$ python -q
>>> import numpy as np
>>> import numpy.linalg as la
>>> np.set_printoptions(precision=3, suppress=True, linewidth=100, floatmode="fixed")
>>> tidy = lambda a: np.round(a, 3) + 0
>>> m1 = np.array([[1.3, 1.3, 0.0, -3.2],
...     [0.2, -0.8, -0.8, 1.5],
...     [-2.4, -0.8, -0.7, -1.4],
...     [0.4, 0.7, 0.0, -1.0]])
>>> m1
array([[ 1.300,  1.300,  0.000, -3.200],
       [ 0.200, -0.800, -0.800,  1.500],
       [-2.400, -0.800, -0.700, -1.400],
       [ 0.400,  0.700,  0.000, -1.000]])
>>> rng = np.random.default_rng(725)
>>> lab = rng.permutation(4)
>>> print(lab)
[3 2 0 1]
>>> M2 = m1[lab][:, lab]
>>> print(np.allclose(M2, m1))
False
>>> tidy(np.sort(np.abs(la.eigvals(M2))))
array([0.745, 1.164, 1.791, 1.791])
>>> np.diag(M2)
array([-1.000, -0.700,  1.300, -0.800])
>>> np.trace(M2)
np.float64(-1.2)
>>> F = np.load("w.npy")
>>> F
array([[ 0,  2,  6],
       [ 0,  8,  0],
       [ 0,  0,  6],
       [ 0,  2,  3],
       [ 0,  0,  3],
       [ 0,  8,  0],
       [ 0,  5,  0],
       [ 0,  2,  0],
       [ 0, 11,  0],
       [ 0,  0,  6],
       [ 0,  0,  6]])
>>> left, s, Vh = la.svd(F)
>>> print(np.argmax(s[:-1] / (s[1:] + 1e-6)) + 1)
2
>>> tidy(s)
array([16.987, 12.627,  0.000])
>>> M2 = left[:, :2] @ np.diag(s[:2]) @ Vh[:2]
>>> print(tidy(np.abs(F - M2).max()))
0.0
>>> print(la.matrix_rank(F, rtol=0.05))
2
>>> print(tidy(la.norm(F - M2, 2)), s[2])
0.0 0.0
>>> tidy(M2)
array([[ 0.000,  2.000,  6.000],
       [ 0.000,  8.000,  0.000],
       [ 0.000,  0.000,  6.000],
       [ 0.000,  2.000,  3.000],
       [ 0.000,  0.000,  3.000],
       [ 0.000,  8.000,  0.000],
       [ 0.000,  5.000,  0.000],
       [ 0.000,  2.000,  0.000],
       [ 0.000, 11.000,  0.000],
       [ 0.000,  0.000,  6.000],
       [ 0.000,  0.000,  6.000]])
>>> tidy(la.norm(F - M2) / la.norm(F))
np.float64(0.0)
>>> def softmax(z):
...     e = np.exp(z - z.max(axis=-1, keepdims=True))
...     return e / e.sum(axis=-1, keepdims=True)
... 
>>> tidy(softmax(F[5]))
array([0.000, 0.999, 0.000])
>>> tidy(softmax(F).sum(axis=1))
array([1.000, 1.000, 1.000, 1.000, 1.000, 1.000, 1.000, 1.000, 1.000, 1.000, 1.000])
>>> S = F @ F.T / np.sqrt(3)
>>> print(tidy(softmax(S)[5] @ F))
[ 0.000 11.000  0.000]
>>> tidy(softmax(S))
array([[0.770, 0.000, 0.077, 0.000, 0.000, 0.000, 0.000, 0.000, 0.000, 0.077, 0.077],
       [0.000, 0.000, 0.000, 0.000, 0.000, 0.000, 0.000, 0.000, 1.000, 0.000, 0.000],
       [0.250, 0.000, 0.250, 0.000, 0.000, 0.000, 0.000, 0.000, 0.000, 0.250, 0.250],
       [0.422, 0.013, 0.042, 0.002, 0.000, 0.013, 0.000, 0.000, 0.422, 0.042, 0.042],
       [0.249, 0.000, 0.249, 0.001, 0.001, 0.000, 0.000, 0.000, 0.000, 0.249, 0.249],
       [0.000, 0.000, 0.000, 0.000, 0.000, 0.000, 0.000, 0.000, 1.000, 0.000, 0.000],
       [0.000, 0.000, 0.000, 0.000, 0.000, 0.000, 0.000, 0.000, 1.000, 0.000, 0.000],
       [0.000, 0.029, 0.000, 0.000, 0.000, 0.029, 0.001, 0.000, 0.940, 0.000, 0.000],
       [0.000, 0.000, 0.000, 0.000, 0.000, 0.000, 0.000, 0.000, 1.000, 0.000, 0.000],
       [0.250, 0.000, 0.250, 0.000, 0.000, 0.000, 0.000, 0.000, 0.000, 0.250, 0.250],
       [0.250, 0.000, 0.250, 0.000, 0.000, 0.000, 0.000, 0.000, 0.000, 0.250, 0.250]])
>>> tidy(softmax(S + np.triu(np.full(S.shape, -np.inf), 1)))
array([[1.000, 0.000, 0.000, 0.000, 0.000, 0.000, 0.000, 0.000, 0.000, 0.000, 0.000],
       [0.000, 1.000, 0.000, 0.000, 0.000, 0.000, 0.000, 0.000, 0.000, 0.000, 0.000],
       [0.500, 0.000, 0.500, 0.000, 0.000, 0.000, 0.000, 0.000, 0.000, 0.000, 0.000],
       [0.880, 0.028, 0.087, 0.005, 0.000, 0.000, 0.000, 0.000, 0.000, 0.000, 0.000],
       [0.497, 0.000, 0.497, 0.003, 0.003, 0.000, 0.000, 0.000, 0.000, 0.000, 0.000],
       [0.000, 0.500, 0.000, 0.000, 0.000, 0.500, 0.000, 0.000, 0.000, 0.000, 0.000],
       [0.000, 0.500, 0.000, 0.000, 0.000, 0.500, 0.000, 0.000, 0.000, 0.000, 0.000],
       [0.000, 0.492, 0.000, 0.000, 0.000, 0.492, 0.015, 0.000, 0.000, 0.000, 0.000],
       [0.000, 0.000, 0.000, 0.000, 0.000, 0.000, 0.000, 0.000, 1.000, 0.000, 0.000],
       [0.333, 0.000, 0.333, 0.000, 0.000, 0.000, 0.000, 0.000, 0.000, 0.333, 0.000],
       [0.250, 0.000, 0.250, 0.000, 0.000, 0.000, 0.000, 0.000, 0.000, 0.250, 0.250]])
>>> tidy(F @ la.pinv(F) @ F)
array([[ 0.000,  2.000,  6.000],
       [ 0.000,  8.000,  0.000],
       [ 0.000,  0.000,  6.000],
       [ 0.000,  2.000,  3.000],
       [ 0.000,  0.000,  3.000],
       [ 0.000,  8.000,  0.000],
       [ 0.000,  5.000,  0.000],
       [ 0.000,  2.000,  0.000],
       [ 0.000, 11.000,  0.000],
       [ 0.000,  0.000,  6.000],
       [ 0.000,  0.000,  6.000]])
>>> tidy(np.trace(la.pinv(F) @ F))
np.float64(2.0)
>>> la.lstsq(F[:-1].T, F[-1])[2]
np.int32(2)
>>> np.abs(np.diag(la.qr(F)[1])) > 1e-9
array([False,  True,  True])
>>> print(np.unique(F.round(6), axis=0).shape)
(8, 3)
>>> left, s, Vh = la.svd(F)
>>> evecs = Vh[:(s > 1e-8).sum()]
>>> x0 = F[5] + -2 * F[3] + rng.integers(2) * np.eye(3)[0]
>>> x0
array([ 1.000,  4.000, -6.000])
>>> la.matrix_rank(np.vstack([F, x0]))
np.int64(3)
>>> tidy(la.norm(x0 - evecs.T @ evecs @ x0))
np.float64(1.0)
>>> print(np.allclose(evecs.T @ evecs @ x0, x0))
False
>>> r0, g = F[1], F[8]
>>> r0 @ r0
np.int64(64)
>>> p = (r0 @ g) / (r0 @ r0) * r0
>>> la.matrix_rank(np.outer(r0, g))
np.int64(1)
>>> tidy(la.norm(r0 + g) ** 2 + la.norm(r0 - g) ** 2)
np.float64(370.0)
>>> print(p)
[ 0.000 11.000  0.000]
>>> np.outer(r0, g)
array([[ 0,  0,  0],
       [ 0, 88,  0],
       [ 0,  0,  0]])
>>> arr = np.load("run18.npy")
>>> arr
array([[ -5.011,  13.084,   7.880],
       [ -0.573,   1.091,   0.803],
       [ -0.924,   2.116,   1.239],
       [ -0.247,   0.525,   0.479],
       [ -0.065,   0.199,   0.148],
       [  1.495,  -3.855,  -2.319],
       [  1.580,  -4.512,  -2.592],
       [ -0.634,   1.690,   1.132],
       [  0.269,  -0.957,  -0.660],
       [ -0.342,   0.907,   0.565],
       [ -3.073,   7.679,   4.583],
       [ -1.131,   2.668,   1.664],
       [  0.195,  -0.439,  -0.292],
       [ -2.775,   6.848,   4.433],
       [  1.551,  -3.390,  -1.950],
       [  0.059,  -0.209,  -0.177],
       [  0.523,  -1.339,  -1.133],
       [  4.622, -11.634,  -6.983],
       [  0.985,  -2.425,  -1.499]])
>>> lab = arr[:, 0] > np.median(arr[:, 0])
>>> r0 = arr[lab].mean(axis=0) - arr[~lab].mean(axis=0)
>>> tidy((((arr - arr.mean(axis=0)) @ r0 > 0) == lab).mean())
np.float64(0.947)
>>> hat = arr @ la.solve(arr.T @ arr, arr.T)
>>> tidy(np.trace(hat))
np.float64(3.0)
>>> tidy(la.eigvalsh(hat))
array([0.000, 0.000, 0.000, 0.000, 0.000, 0.000, 0.000, 0.000, 0.000, 0.000, 0.000, 0.000, 0.000,
       0.000, 0.000, 0.000, 1.000, 1.000, 1.000])
>>> tidy(hat @ arr[:, 1])
array([ 13.084,   1.091,   2.116,   0.525,   0.199,  -3.855,  -4.512,   1.690,  -0.957,   0.907,
         7.679,   2.668,  -0.439,   6.848,  -3.390,  -0.209,  -1.339, -11.634,  -2.425])
>>> basis = arr[[2, 10]].astype(float)
>>> for _ in range(4):
...     lab = la.norm(arr[:, None] - basis, axis=-1).argmin(axis=1)
...     basis = np.array([arr[lab == j].mean(axis=0) for j in range(2)])
... 
>>> lab
array([1, 0, 0, 0, 0, 0, 0, 0, 0, 0, 1, 0, 0, 1, 0, 0, 0, 0, 0])
>>> np.bincount(lab)
array([16,  3])
>>> np.abs(basis[1] - basis[0]).argmax()
np.int64(1)
